% ipython --no-banner

In [1]: import numpy as np

In [2]: np.set_printoptions(precision=2, suppress=True, linewidth=100, legacy="1.25")

In [3]: A2 = np.array([[0.5],
   ...:     [0.4],
   ...:     [1.5],
   ...:     [-0.7],
   ...:     [-2.9],
   ...:     [0.3],
   ...:     [0.9],
   ...:     [1.4],
   ...:     [-0.7],
   ...:     [0.0],
   ...:     [-0.4]])

In [4]: basis = np.array([[-2.4, -1.1, 0.9, -0.6, -0.8, 0.8, -0.2, -1.1]])

In [5]: X = A2 @ basis

In [6]: X
Out[6]: 
array([[-1.2 , -0.55,  0.45, -0.3 , -0.4 ,  0.4 , -0.1 , -0.55],
       [-0.96, -0.44,  0.36, -0.24, -0.32,  0.32, -0.08, -0.44],
       [-3.6 , -1.65,  1.35, -0.9 , -1.2 ,  1.2 , -0.3 , -1.65],
       [ 1.68,  0.77, -0.63,  0.42,  0.56, -0.56,  0.14,  0.77],
       [ 6.96,  3.19, -2.61,  1.74,  2.32, -2.32,  0.58,  3.19],
       [-0.72, -0.33,  0.27, -0.18, -0.24,  0.24, -0.06, -0.33],
       [-2.16, -0.99,  0.81, -0.54, -0.72,  0.72, -0.18, -0.99],
       [-3.36, -1.54,  1.26, -0.84, -1.12,  1.12, -0.28, -1.54],
       [ 1.68,  0.77, -0.63,  0.42,  0.56, -0.56,  0.14,  0.77],
       [ 0.  ,  0.  ,  0.  ,  0.  ,  0.  ,  0.  ,  0.  ,  0.  ],
       [ 0.96,  0.44, -0.36,  0.24,  0.32, -0.32,  0.08,  0.44]])

In [7]: r = np.linalg.matrix_rank(X)

In [8]: print(r)
1

In [9]: null = np.linalg.svd(X)[2][r:].T

In [10]: [int(np.linalg.matrix_rank(np.delete(X, i, axis=0))) for i in range(11)]
Out[10]: [1, 1, 1, 1, 1, 1, 1, 1, 1, 1, 1]

In [11]: left, sig, vt = np.linalg.svd(X)

In [12]: np.argmax(sig[:-1] / (sig[1:] + 1e-6)) + 1
Out[12]: 1

In [13]: A2 = left[:, :1] @ np.diag(sig[:1]) @ vt[:1]

In [14]: np.round(np.linalg.norm(X - A2, 2), 2), round(float(sig[1]), 2)
Out[14]: (0.0, 0.0)

In [15]: A2
Out[15]: 
array([[-1.2 , -0.55,  0.45, -0.3 , -0.4 ,  0.4 , -0.1 , -0.55],
       [-0.96, -0.44,  0.36, -0.24, -0.32,  0.32, -0.08, -0.44],
       [-3.6 , -1.65,  1.35, -0.9 , -1.2 ,  1.2 , -0.3 , -1.65],
       [ 1.68,  0.77, -0.63,  0.42,  0.56, -0.56,  0.14,  0.77],
       [ 6.96,  3.19, -2.61,  1.74,  2.32, -2.32,  0.58,  3.19],
       [-0.72, -0.33,  0.27, -0.18, -0.24,  0.24, -0.06, -0.33],
       [-2.16, -0.99,  0.81, -0.54, -0.72,  0.72, -0.18, -0.99],
       [-3.36, -1.54,  1.26, -0.84, -1.12,  1.12, -0.28, -1.54],
       [ 1.68,  0.77, -0.63,  0.42,  0.56, -0.56,  0.14,  0.77],
       [ 0.  ,  0.  ,  0.  ,  0.  ,  0.  ,  0.  ,  0.  ,  0.  ],
       [ 0.96,  0.44, -0.36,  0.24,  0.32, -0.32,  0.08,  0.44]])

In [16]: np.round(np.linalg.norm(X - A2) / np.linalg.norm(X), 2)
Out[16]: 0.0

In [17]: np.linalg.matrix_rank(X, rtol=0.05)
Out[17]: 1
